% python3 -q
>>> import numpy as np
>>> np.set_printoptions(precision=2, suppress=True, linewidth=200)
>>> M2 = np.array([[0, 2, 1], [0, 1, 0], [1, 2, 3], [2, 3, 1]])
>>> K = M2.T @ M2
>>> K
array([[ 5,  8,  5],
       [ 8, 18, 11],
       [ 5, 11, 11]])
>>> ev, evecs = np.linalg.eig(K)
>>> np.sort(np.linalg.eigvals(np.linalg.inv(K)))
array([0.03, 0.31, 0.85])
>>> round(np.prod(ev), 2)
np.float64(111.0)
>>> ev
array([29.64,  1.18,  3.19])
>>> np.sort(np.linalg.eigvals(K.T))
array([ 1.18,  3.19, 29.64])
>>> Uu, s, Vh = np.linalg.svd(K, full_matrices=False)
>>> s / s[0]
array([1.  , 0.11, 0.04])
>>> np.abs(Vh[0])
array([0.36, 0.76, 0.54])
>>> round(np.sqrt((s ** 2).sum()), 2), round(float(np.linalg.norm(K)), 2)
(np.float64(29.83), 29.83)
>>> vec = np.array([1, 1, 2])
>>> h1 = np.maximum(K @ vec, 0)
>>> np.maximum(K @ vec, 0) - np.maximum(-K @ vec, 0)
array([23, 48, 38])
>>> np.flatnonzero(h1 > 1e-9)
array([0, 1, 2])
>>> K.T @ h1
array([ 689, 1466, 1061])
>>> K * (h1 > 1e-9)[:, None]
array([[ 5,  8,  5],
       [ 8, 18, 11],
       [ 5, 11, 11]])
>>> np.tanh(K @ vec)
array([1., 1., 1.])
>>> np.maximum(K @ (3 * vec), 0)
array([ 69, 144, 114])
>>> ev, evecs = np.linalg.eigh(K)
>>> vec = np.array([-5, 2, 2])
>>> round(vec @ K @ vec / (vec @ vec), 2), round(ev[0], 2), round(float(ev[-1]), 2)
(np.float64(2.09), np.float64(1.18), 29.64)
>>> print(evecs * np.maximum(ev, 0) @ evecs.T)
[[ 5.  8.  5.]
 [ 8. 18. 11.]
 [ 5. 11. 11.]]
>>> evecs * np.abs(ev) @ evecs.T
array([[ 5.,  8.,  5.],
       [ 8., 18., 11.],
       [ 5., 11., 11.]])
>>> (np.sign(evecs[:, -1].round(6)) == np.sign(evecs[0, -1].round(6))).astype(int)
array([1, 1, 1])
>>> print(vec @ K @ vec)
69
>>> np.linalg.eigvalsh(K[1:, 1:])
array([ 2.96, 26.04])
>>> np.abs(K).sum(axis=1).max(), round(float(np.abs(ev).max()), 2)
(np.int64(37), 29.64)
